$ python -q
>>> import numpy as np
>>> from numpy import linalg as LA
>>> np.set_printoptions(suppress=True, linewidth=200)
>>> X = np.load("sample8.npy")
>>> print(X)
[[3. 1. 1. 1. 1. 1. 1.]
 [1. 3. 1. 1. 1. 1. 1.]
 [1. 1. 3. 1. 1. 1. 1.]
 [1. 1. 1. 3. 1. 1. 1.]
 [1. 1. 1. 1. 3. 1. 1.]
 [1. 1. 1. 1. 1. 3. 1.]
 [1. 1. 1. 1. 1. 1. 3.]]
>>> L = LA.cholesky(X)
>>> print(np.round(X / np.sqrt(np.outer(np.diag(X), np.diag(X))), 4))
[[1.     0.3333 0.3333 0.3333 0.3333 0.3333 0.3333]
 [0.3333 1.     0.3333 0.3333 0.3333 0.3333 0.3333]
 [0.3333 0.3333 1.     0.3333 0.3333 0.3333 0.3333]
 [0.3333 0.3333 0.3333 1.     0.3333 0.3333 0.3333]
 [0.3333 0.3333 0.3333 0.3333 1.     0.3333 0.3333]
 [0.3333 0.3333 0.3333 0.3333 0.3333 1.     0.3333]
 [0.3333 0.3333 0.3333 0.3333 0.3333 0.3333 1.    ]]
>>> arr = np.load("layer7.npy")
>>> print(arr)
[[3 3 3 2 2 2]
 [6 3 6 4 2 4]
 [0 0 0 0 0 0]
 [3 3 3 0 0 0]
 [6 3 6 0 0 0]
 [0 0 0 0 0 0]]
>>> print(np.unique(arr.round(6), axis=0).shape)
(5, 6)
>>> print(LA.lstsq(arr[:-1].T, arr[-1])[2])
4
>>> print(np.allclose(arr[:-1].T @ LA.lstsq(arr[:-1].T, arr[-1])[0], arr[-1]))
True
>>> data = np.loadtxt("w.csv", delimiter=",")
>>> print(data)
[[-0.5227 -0.9478 -0.5717  0.8005 -0.8076 -0.6107 -0.6231 -0.03   -0.7895  0.9289]
 [-0.9998 -0.8617 -0.2913  0.9217  0.7616  0.9354 -0.2913  0.2913  0.2913 -0.0997]
 [ 0.9944  0.2729  0.8005  0.1974 -0.8617 -0.1877  0.05    0.9827  0.1096  0.9275]
 [-0.0997 -0.9858 -0.9823  0.1684 -0.9069 -0.994  -0.8178 -0.998  -0.9869  0.8144]
 [ 0.9402 -0.6044 -0.9816 -0.9246 -0.6858 -0.9981 -0.5005 -0.9999 -0.9721 -0.537 ]
 [-0.9932  0.9699  0.01   -0.8668  0.9951  0.9379  0.7443 -0.9402  0.9217 -0.999 ]
 [-0.9425 -0.1586 -0.6751 -0.2543  0.6751 -0.0599 -0.04   -0.9468 -0.1586 -0.8144]
 [ 0.9992 -0.9914  0.9508  0.9968 -0.9997 -0.3185 -0.8041  1.     -0.7658  1.    ]
 [-0.9999 -0.1293 -0.9527 -0.5581  0.9863  0.3627  0.05   -0.9996 -0.03   -0.9969]
 [-0.9579 -0.5784 -0.9946 -0.9186  0.7352 -0.983  -0.3799 -1.     -0.9275 -0.9861]
 [-0.9402  0.9508  0.9993  0.9661  0.8917  1.      0.811   1.      0.9986  0.5299]
 [ 0.9972  0.9986  0.9545 -0.968   0.8275  0.7699  0.8854  0.8937  0.964  -0.9667]
 [-0.7259  0.05    0.585   0.5784  0.2913  0.8275  0.1194  0.9051  0.5649  0.226 ]
 [-0.664  -0.971  -0.9906 -0.2821 -0.6805 -0.9933 -0.7616 -0.9998 -0.983   0.1194]
 [ 0.8617  0.1391 -0.7531 -0.8144 -0.2355 -0.9316 -0.0898 -0.9827 -0.6805 -0.5649]
 [ 0.508   0.1096 -0.4053 -0.493  -0.0599 -0.6169 -0.02   -0.7932 -0.3275 -0.3364]
 [-0.9087  0.4621 -0.9545 -0.9402  0.9051 -0.8397  0.1194 -0.9999 -0.508  -0.9942]
 [ 0.9999  0.8832  0.4301 -0.917  -0.7739 -0.9201  0.3275  0.     -0.1974  0.1781]
 [ 0.3627  0.537   0.9316  0.6696 -0.03    0.9379  0.3364  0.9977  0.8306  0.6911]
 [-1.     -0.9716 -0.8854  0.9468  0.9329  0.9246 -0.5227 -0.9246 -0.1391 -0.7064]
 [-0.9999 -0.9785 -0.8538  0.9341  0.5441  0.6169 -0.6231 -0.8243 -0.5441  0.1489]
 [-0.983   0.7014 -0.8041 -0.8565  0.9654  0.0898  0.354  -0.9974  0.2636 -0.9952]
 [ 0.9998  0.8937  0.9963  0.5511 -0.9121  0.8764  0.5227  1.      0.8977  0.9876]
 [-1.     -0.917   0.2636  0.9855  0.7932  0.9919 -0.3004  0.9498  0.6351  0.4219]
 [-0.9801  0.1877 -0.9771 -0.9275  0.9302 -0.8538  0.01   -1.     -0.6231 -0.9959]
 [ 0.9823  0.8591 -0.9667 -0.9965  0.4542 -0.9963  0.2165 -1.     -0.8337 -0.9926]
 [-0.968  -0.9425 -0.8668  0.6291 -0.2729 -0.6107 -0.598  -0.9289 -0.8041  0.4301]
 [ 1.      0.9971  0.5299 -0.9988 -0.8692 -0.9965  0.7014 -0.8243 -0.2449 -0.6584]
 [-0.3275 -0.8996  0.5227  0.9458 -0.8367  0.508  -0.4699  0.9879 -0.226   0.9837]
 [ 0.9984  0.9963  0.9121 -0.9626  0.6169  0.4053  0.8243  0.7818  0.9069 -0.9217]
 [-0.8717  0.0997  0.2821  0.354   0.5441  0.7531  0.1293  0.5154  0.4854 -0.3185]
 [-0.9999 -0.354   0.8397  0.971   0.917   0.9986  0.1974  0.9956  0.9354 -0.0599]
 [-1.     -0.9925 -0.9995  0.3095  0.9776 -0.6858 -0.7616 -1.     -0.9468 -0.9936]
 [ 0.983   0.8668  0.1781 -0.8764  0.02   -0.6351  0.3885 -0.5581  0.1489 -0.664 ]
 [-0.9991 -0.9914 -0.997   0.2449  0.1293 -0.9693 -0.811  -1.     -0.9797 -0.5581]
 [-0.9994 -0.9121 -0.5784  0.8896  0.5649  0.7658 -0.4219 -0.3185 -0.1489  0.0798]]
>>> t3 = data.reshape(36, 2, -1)
>>> print(np.swapaxes(t3, 1, 2)[16])
[[-0.9087 -0.8397]
 [ 0.4621  0.1194]
 [-0.9545 -0.9999]
 [-0.9402 -0.508 ]
 [ 0.9051 -0.9942]]
>>> print(np.einsum("ihd,jhd->hij", t3, t3).shape)
(2, 36, 36)
>>> print(t3.shape)
(36, 2, 5)
